% ipython --no-banner

In [1]: import numpy as np

In [2]: from numpy import linalg as LA

In [3]: np.set_printoptions(precision=2, suppress=True, linewidth=200)

In [4]: tidy = lambda a: np.round(a, 2) + 0

In [5]: J = np.loadtxt("dump.csv", delimiter=",")

In [6]: J
Out[6]: 
array([[2., 2., 0., 0.],
       [2., 3., 0., 0.],
       [0., 0., 2., 2.],
       [0., 0., 2., 3.]])

In [7]: # 2 blocks once reordered

In [8]: left, sig, Vh = LA.svd(J)

In [9]: tidy(sig)
Out[9]: array([4.56, 4.56, 0.44, 0.44])

In [10]: A2 = left[:, :2] @ np.diag(sig[:2]) @ Vh[:2]

In [11]: LA.matrix_rank(J, rtol=0.05)
Out[11]: np.int64(4)

In [12]: LA.matrix_rank(A2)
Out[12]: np.int64(2)

In [13]: tidy(A2)
Out[13]: 
array([[1.73, 2.21, 0.  , 0.  ],
       [2.21, 2.83, 0.  , 0.  ],
       [0.  , 0.  , 1.73, 2.21],
       [0.  , 0.  , 2.21, 2.83]])

In [14]: tidy(LA.norm(J - A2, 2)), tidy(sig[2])
Out[14]: (np.float64(0.44), np.float64(0.44))

In [15]: vec = np.array([4, 8, 7, 9])

In [16]: h = np.maximum(J @ vec, 0)

In [17]: h
Out[17]: array([24., 32., 32., 41.])

In [18]: np.flatnonzero(h > 1e-9)
Out[18]: array([0, 1, 2, 3])

In [19]: np.maximum(J @ (3 * vec), 0)
Out[19]: array([ 72.,  96.,  96., 123.])

In [20]: E = np.array([[4, -2, -4, 2], [-2, 5, -2, 3], [-4, -2, 8, -6], [2, 3, -6, 5]])

In [21]: vec = np.array([0, 1, 0, 3])

In [22]: h = np.maximum(E @ vec, 0)

In [23]: E.T @ h
Out[23]: array([  24,  116, -152,  140])

In [24]: h
Out[24]: array([ 4, 14,  0, 18])

In [25]: m1 = np.array([[0, 0, 0, 1, 0, 0, 0, 1],
    ...:     [0, 0, 1, 0, 0, 0, 0, 0],
    ...:     [0, 1, 0, 0, 0, 0, 0, 0],
    ...:     [1, 0, 0, 0, 1, 0, 0, 1],
    ...:     [0, 0, 0, 1, 0, 1, 0, 1],
    ...:     [0, 0, 0, 0, 1, 0, 0, 1],
    ...:     [0, 0, 0, 0, 0, 0, 0, 0],
    ...:     [1, 0, 0, 1, 1, 1, 0, 0]])

In [26]: np.all(LA.eigvalsh(m1) > 0)
Out[26]: np.False_

In [27]: tidy(LA.eigvalsh(m1).min())
Out[27]: np.float64(-1.62)

In [28]: r = LA.matrix_rank(m1)

In [29]: r
Out[29]: np.int64(7)

In [30]: N = LA.svd(m1)[2][r:].T

In [31]: [int(LA.matrix_rank(m1[:i])) for i in range(1, len(m1) + 1)]
Out[31]: [1, 2, 3, 4, 5, 6, 6, 7]

In [32]: LA.matrix_rank(m1.T @ m1), LA.matrix_rank(m1 @ m1.T)
Out[32]: (np.int64(7), np.int64(7))

In [33]: N @ N.T
Out[33]: 
array([[0., 0., 0., 0., 0., 0., 0., 0.],
       [0., 0., 0., 0., 0., 0., 0., 0.],
       [0., 0., 0., 0., 0., 0., 0., 0.],
       [0., 0., 0., 0., 0., 0., 0., 0.],
       [0., 0., 0., 0., 0., 0., 0., 0.],
       [0., 0., 0., 0., 0., 0., 0., 0.],
       [0., 0., 0., 0., 0., 0., 1., 0.],
       [0., 0., 0., 0., 0., 0., 0., 0.]])

In [34]: np.allclose(m1 @ N, 0)
Out[34]: True

In [35]: [int(LA.matrix_rank(m1[:, :j + 1])) for j in range(8)]
Out[35]: [1, 2, 3, 4, 5, 6, 6, 7]

In [36]: tidy(LA.norm(m1, 2) / LA.norm(m1))
Out[36]: np.float64(0.73)

In [37]: np.argsort(-LA.norm(m1, axis=0).round(6), kind="stable")[:3]
Out[37]: array([7, 3, 4])

In [38]: LA.matrix_rank(m1, rtol=0.1)
Out[38]: np.int64(7)

In [39]: np.abs(np.diag(LA.qr(m1)[1])) > 1e-9
Out[39]: array([ True,  True,  True,  True,  True,  True, False,  True])

In [40]: np.unique(m1.round(6), axis=0).shape
Out[40]: (8, 8)

In [41]: LA.lstsq(m1[:-1].T, m1[-1])[2]
Out[41]: np.int32(6)

In [42]: w, V = LA.eigh(m1)

In [43]: tidy(LA.eigvalsh(m1 @ m1))
Out[43]: array([0.  , 0.21, 0.38, 1.  , 1.  , 2.17, 2.62, 8.62])

In [44]: np.unique(w.round(6) + 0, return_counts=True)[1]
Out[44]: array([1, 1, 1, 1, 1, 1, 1, 1])

In [45]: (w > 1e-8).sum(), (w < -1e-8).sum()
Out[45]: (np.int64(3), np.int64(4))

In [46]: tidy(w)
Out[46]: array([-1.62, -1.47, -1.  , -0.46,  0.  ,  0.62,  1.  ,  2.94])

In [47]: K = np.load("w.npy")

In [48]: tidy(K)
Out[48]: 
array([[0.13, 0.04, 0.3 , 0.13, 0.04],
       [0.04, 0.01, 0.1 , 0.04, 0.01],
       [0.3 , 0.1 , 0.71, 0.3 , 0.1 ],
       [0.13, 0.04, 0.3 , 0.13, 0.04],
       [0.04, 0.01, 0.1 , 0.04, 0.01]])

In [49]: # rank 1

In [50]: tidy(K @ K)
Out[50]: 
array([[0.13, 0.04, 0.3 , 0.13, 0.04],
       [0.04, 0.01, 0.1 , 0.04, 0.01],
       [0.3 , 0.1 , 0.71, 0.3 , 0.1 ],
       [0.13, 0.04, 0.3 , 0.13, 0.04],
       [0.04, 0.01, 0.1 , 0.04, 0.01]])

In [51]: tidy((K + K.T) / 2)
Out[51]: 
array([[0.13, 0.04, 0.3 , 0.13, 0.04],
       [0.04, 0.01, 0.1 , 0.04, 0.01],
       [0.3 , 0.1 , 0.71, 0.3 , 0.1 ],
       [0.13, 0.04, 0.3 , 0.13, 0.04],
       [0.04, 0.01, 0.1 , 0.04, 0.01]])

In [52]: np.trace(K)
Out[52]: np.float64(1.0)

In [53]: tidy(LA.matrix_power(K, 3))
Out[53]: 
array([[0.13, 0.04, 0.3 , 0.13, 0.04],
       [0.04, 0.01, 0.1 , 0.04, 0.01],
       [0.3 , 0.1 , 0.71, 0.3 , 0.1 ],
       [0.13, 0.04, 0.3 , 0.13, 0.04],
       [0.04, 0.01, 0.1 , 0.04, 0.01]])

In [54]: tidy(np.abs(LA.eigvals(K)).max())
Out[54]: np.float64(1.0)

In [55]: tidy(LA.det(K))
Out[55]: np.float64(0.0)

In [56]: r = LA.matrix_rank(K)

In [57]: r
Out[57]: np.int64(1)

In [58]: N = LA.svd(K)[2][r:].T

In [59]: [int(LA.matrix_rank(K[:i])) for i in range(1, len(K) + 1)]
Out[59]: [1, 1, 1, 1, 1]

In [60]: tidy(N @ N.T)
Out[60]: 
array([[ 0.87, -0.04, -0.3 , -0.13, -0.04],
       [-0.04,  0.99, -0.1 , -0.04, -0.01],
       [-0.3 , -0.1 ,  0.29, -0.3 , -0.1 ],
       [-0.13, -0.04, -0.3 ,  0.87, -0.04],
       [-0.04, -0.01, -0.1 , -0.04,  0.99]])

In [61]: LA.matrix_rank(K.T @ K), LA.matrix_rank(K @ K.T)
Out[61]: (np.int64(1), np.int64(1))

In [62]: np.allclose(K @ N, 0)
Out[62]: True

In [63]: tidy(K @ N)
Out[63]: 
array([[0., 0., 0., 0.],
       [0., 0., 0., 0.],
       [0., 0., 0., 0.],
       [0., 0., 0., 0.],
       [0., 0., 0., 0.]])

In [64]: [int(LA.matrix_rank(np.delete(K, i, axis=0))) for i in range(5)]
Out[64]: [1, 1, 1, 1, 1]

In [65]: left, sig, Vh = LA.svd(K)

In [66]: tidy(sig)
Out[66]: array([1., 0., 0., 0., 0.])

In [67]: np.argmax(sig[:-1] / (sig[1:] + 1e-6)) + 1
Out[67]: np.int64(1)

In [68]: A2 = left[:, :1] @ np.diag(sig[:1]) @ Vh[:1]

In [69]: tidy(LA.norm(K - A2, 2)), tidy(sig[1])
Out[69]: (np.float64(0.0), np.float64(0.0))

In [70]: tidy(np.abs(K - A2).max())
Out[70]: np.float64(0.0)

In [71]: rng = np.random.default_rng(99296)

In [72]: lab = rng.permutation(5)

In [73]: lab
Out[73]: array([4, 1, 0, 3, 2])

In [74]: A2 = K[lab][:, lab]

In [75]: np.trace(A2)
Out[75]: np.float64(1.0)

In [76]: np.allclose(A2, K)
Out[76]: False

In [77]: tidy(LA.det(A2)), tidy(LA.det(K[lab]))
Out[77]: (np.float64(0.0), np.float64(0.0))

In [78]: mat = np.loadtxt("a.csv", delimiter=",")

In [79]: tidy(mat)
Out[79]: 
array([[ 0.59, -0.17,  0.14, -0.11,  0.31,  0.28,  0.06],
       [-0.17,  0.05, -0.04,  0.03, -0.09, -0.08, -0.02],
       [ 0.14, -0.04,  0.03, -0.03,  0.07,  0.07,  0.01],
       [-0.11,  0.03, -0.03,  0.02, -0.06, -0.05, -0.01],
       [ 0.31, -0.09,  0.07, -0.06,  0.16,  0.15,  0.03],
       [ 0.28, -0.08,  0.07, -0.05,  0.15,  0.13,  0.03],
       [ 0.06, -0.02,  0.01, -0.01,  0.03,  0.03,  0.01]])

In [80]: left, sig, Vh = LA.svd(mat)

In [81]: V = Vh[:(sig > 1e-8).sum()]

In [82]: vec = mat[3] + 4 * mat[0] + rng.integers(2) * np.eye(7)[4]

In [83]: tidy(vec)
Out[83]: array([ 2.26, -0.65,  0.54, -0.43,  2.18,  1.08,  0.22])

In [84]: LA.matrix_rank(np.vstack([mat, vec]))
Out[84]: np.int64(2)

In [85]: tidy(V.T @ V)
Out[85]: 
array([[ 0.59, -0.17,  0.14, -0.11,  0.31,  0.28,  0.06],
       [-0.17,  0.05, -0.04,  0.03, -0.09, -0.08, -0.02],
       [ 0.14, -0.04,  0.03, -0.03,  0.07,  0.07,  0.01],
       [-0.11,  0.03, -0.03,  0.02, -0.06, -0.05, -0.01],
       [ 0.31, -0.09,  0.07, -0.06,  0.16,  0.15,  0.03],
       [ 0.28, -0.08,  0.07, -0.05,  0.15,  0.13,  0.03],
       [ 0.06, -0.02,  0.01, -0.01,  0.03,  0.03,  0.01]])

In [86]: tidy(np.diag(V.T @ V))
Out[86]: array([0.59, 0.05, 0.03, 0.02, 0.16, 0.13, 0.01])

In [87]: np.allclose(V.T @ V @ vec, vec)
Out[87]: False

In [88]: tidy(LA.norm(vec - V.T @ V @ vec))
Out[88]: np.float64(0.91)

In [89]: Q, _ = LA.qr(np.array([[-0.4, 1.6, -1.4],
    ...:     [-1.6, -0.5, -0.4],
    ...:     [-0.5, -0.3, -0.5],
    ...:     [-0.6, 1.0, 0.7],
    ...:     [-0.2, 1.2, -3.1],
    ...:     [0.3, -0.6, -0.8],
    ...:     [0.7, -1.2, -1.6],
    ...:     [-0.1, -1.3, -0.6]]))

In [90]: M = Q @ Q.T

In [91]: tidy(M)
Out[91]: 
array([[ 0.37,  0.01,  0.  ,  0.14,  0.42, -0.05, -0.11, -0.17],
       [ 0.01,  0.8 ,  0.28,  0.11,  0.02, -0.03, -0.11,  0.24],
       [ 0.  ,  0.28,  0.11,  0.  ,  0.06,  0.02,  0.03,  0.12],
       [ 0.14,  0.11,  0.  ,  0.22, -0.03, -0.15, -0.3 , -0.16],
       [ 0.42,  0.02,  0.06, -0.03,  0.69,  0.09,  0.17, -0.02],
       [-0.05, -0.03,  0.02, -0.15,  0.09,  0.11,  0.22,  0.12],
       [-0.11, -0.11,  0.03, -0.3 ,  0.17,  0.22,  0.45,  0.23],
       [-0.17,  0.24,  0.12, -0.16, -0.02,  0.12,  0.23,  0.26]])

In [92]: # null space of dimension 5

In [93]: vec = np.array([0, 1, 1, 0, 2, -2, 1, 1])

In [94]: tidy(M @ vec)
Out[94]: array([ 0.67,  1.31,  0.62, -0.12,  1.43,  0.29,  0.52,  0.57])

In [95]: w, V = LA.eigh(M)

In [96]: vec = np.array([-3, -4, -2, -1, -3, 3, 3, 5])

In [97]: tidy(V * np.maximum(w, 0) @ V.T)
Out[97]: 
array([[ 0.37,  0.01,  0.  ,  0.14,  0.42, -0.05, -0.11, -0.17],
       [ 0.01,  0.8 ,  0.28,  0.11,  0.02, -0.03, -0.11,  0.24],
       [ 0.  ,  0.28,  0.11,  0.  ,  0.06,  0.02,  0.03,  0.12],
       [ 0.14,  0.11,  0.  ,  0.22, -0.03, -0.15, -0.3 , -0.16],
       [ 0.42,  0.02,  0.06, -0.03,  0.69,  0.09,  0.17, -0.02],
       [-0.05, -0.03,  0.02, -0.15,  0.09,  0.11,  0.22,  0.12],
       [-0.11, -0.11,  0.03, -0.3 ,  0.17,  0.22,  0.45,  0.23],
       [-0.17,  0.24,  0.12, -0.16, -0.02,  0.12,  0.23,  0.26]])

In [98]: tidy(V * np.abs(w) @ V.T)
Out[98]: 
array([[ 0.37,  0.01,  0.  ,  0.14,  0.42, -0.05, -0.11, -0.17],
       [ 0.01,  0.8 ,  0.28,  0.11,  0.02, -0.03, -0.11,  0.24],
       [ 0.  ,  0.28,  0.11,  0.  ,  0.06,  0.02,  0.03,  0.12],
       [ 0.14,  0.11,  0.  ,  0.22, -0.03, -0.15, -0.3 , -0.16],
       [ 0.42,  0.02,  0.06, -0.03,  0.69,  0.09,  0.17, -0.02],
       [-0.05, -0.03,  0.02, -0.15,  0.09,  0.11,  0.22,  0.12],
       [-0.11, -0.11,  0.03, -0.3 ,  0.17,  0.22,  0.45,  0.23],
       [-0.17,  0.24,  0.12, -0.16, -0.02,  0.12,  0.23,  0.26]])

In [99]: tidy(vec @ M @ vec)
Out[99]: np.float64(62.86)

In [100]: left, sig, Vh = LA.svd(M)

In [101]: V = Vh[:(sig > 1e-8).sum()]

In [102]: vec = M[6] + -3 * M[5] + rng.integers(2) * np.eye(8)[3]

In [103]: tidy(vec)
Out[103]: array([ 0.05, -0.01, -0.04,  1.13, -0.09, -0.1 , -0.2 , -0.13])

In [104]: tidy(LA.norm(vec - V.T @ V @ vec))
Out[104]: np.float64(0.88)

In [105]: LA.matrix_rank(np.vstack([M, vec]))
Out[105]: np.int64(4)

In [106]: left, sig, Vh = LA.svd(M)

In [107]: np.argmax(sig[:-1] / (sig[1:] + 1e-6)) + 1
Out[107]: np.int64(3)

In [108]: tidy(sig)
Out[108]: array([1., 1., 1., 0., 0., 0., 0., 0.])

In [109]: A2 = left[:, :3] @ np.diag(sig[:3]) @ Vh[:3]

In [110]: LA.matrix_rank(M, rtol=0.05)
Out[110]: np.int64(3)

In [111]: tidy(np.abs(M - A2).max())
Out[111]: np.float64(0.0)

In [112]: LA.matrix_rank(A2)
Out[112]: np.int64(3)

In [113]: tidy(LA.norm(M - A2, 2)), tidy(sig[3])
Out[113]: (np.float64(0.0), np.float64(0.0))

In [114]: tidy(LA.norm(M - A2) / LA.norm(M))
Out[114]: np.float64(0.0)

In [115]: tidy(A2)
Out[115]: 
array([[ 0.37,  0.01,  0.  ,  0.14,  0.42, -0.05, -0.11, -0.17],
       [ 0.01,  0.8 ,  0.28,  0.11,  0.02, -0.03, -0.11,  0.24],
       [ 0.  ,  0.28,  0.11,  0.  ,  0.06,  0.02,  0.03,  0.12],
       [ 0.14,  0.11,  0.  ,  0.22, -0.03, -0.15, -0.3 , -0.16],
       [ 0.42,  0.02,  0.06, -0.03,  0.69,  0.09,  0.17, -0.02],
       [-0.05, -0.03,  0.02, -0.15,  0.09,  0.11,  0.22,  0.12],
       [-0.11, -0.11,  0.03, -0.3 ,  0.17,  0.22,  0.45,  0.23],
       [-0.17,  0.24,  0.12, -0.16, -0.02,  0.12,  0.23,  0.26]])

In [116]: W0 = np.array([[-0.16, -5.29, 3.63, -2.51, -3.29, -2.99, -0.33],
     ...:     [0.13, -2.88, 1.63, 0.22, 3.21, 4.12, -6.29],
     ...:     [-3.08, -0.12, -3.26, -5.06, -0.26, 1.42, 3.31],
     ...:     [6.19, -2.96, -0.8, 0.41, 1.39, 1.95, 1.65],
     ...:     [0.6, 0.3, -5.94, 1.28, -3.86, -1.94, -4.34],
     ...:     [-0.15, -2.91, -1.48, 0.6, 4.76, -2.94, 0.46]])

In [117]: W0
Out[117]: 
array([[-0.16, -5.29,  3.63, -2.51, -3.29, -2.99, -0.33],
       [ 0.13, -2.88,  1.63,  0.22,  3.21,  4.12, -6.29],
       [-3.08, -0.12, -3.26, -5.06, -0.26,  1.42,  3.31],
       [ 6.19, -2.96, -0.8 ,  0.41,  1.39,  1.95,  1.65],
       [ 0.6 ,  0.3 , -5.94,  1.28, -3.86, -1.94, -4.34],
       [-0.15, -2.91, -1.48,  0.6 ,  4.76, -2.94,  0.46]])

In [118]: C2 = W0.T @ W0

In [119]: tidy(np.diag(C2))
Out[119]: array([48.23, 53.61, 64.58, 34.12, 60.69, 44.14, 72.4 ])

In [120]: tidy(LA.eigvalsh(C2)[::-1])
Out[120]: array([99.82, 81.15, 65.67, 53.16, 43.06, 34.9 ,  0.  ])

In [121]: np.allclose(C2, C2.T)
Out[121]: True

In [122]: tidy(LA.svd(W0, compute_uv=False) ** 2)
Out[122]: array([99.82, 81.15, 65.67, 53.16, 43.06, 34.9 ])

In [123]: vec = np.array([2, -2, 0, 1, -1, 1, -1])

In [124]: LA.norm(W0 @ vec) <= LA.norm(W0, 2) * LA.norm(vec) + 1e-9
Out[124]: np.True_

In [125]: w, V = LA.eigh(J)

In [126]: np.unique(w.round(6) + 0, return_counts=True)[1]
Out[126]: array([2, 2])

In [127]: tidy(V.T @ J @ V)
Out[127]: 
array([[0.44, 0.  , 0.  , 0.  ],
       [0.  , 0.44, 0.  , 0.  ],
       [0.  , 0.  , 4.56, 0.  ],
       [0.  , 0.  , 0.  , 4.56]])

In [128]: tidy(LA.svd(J, compute_uv=False))
Out[128]: array([4.56, 4.56, 0.44, 0.44])
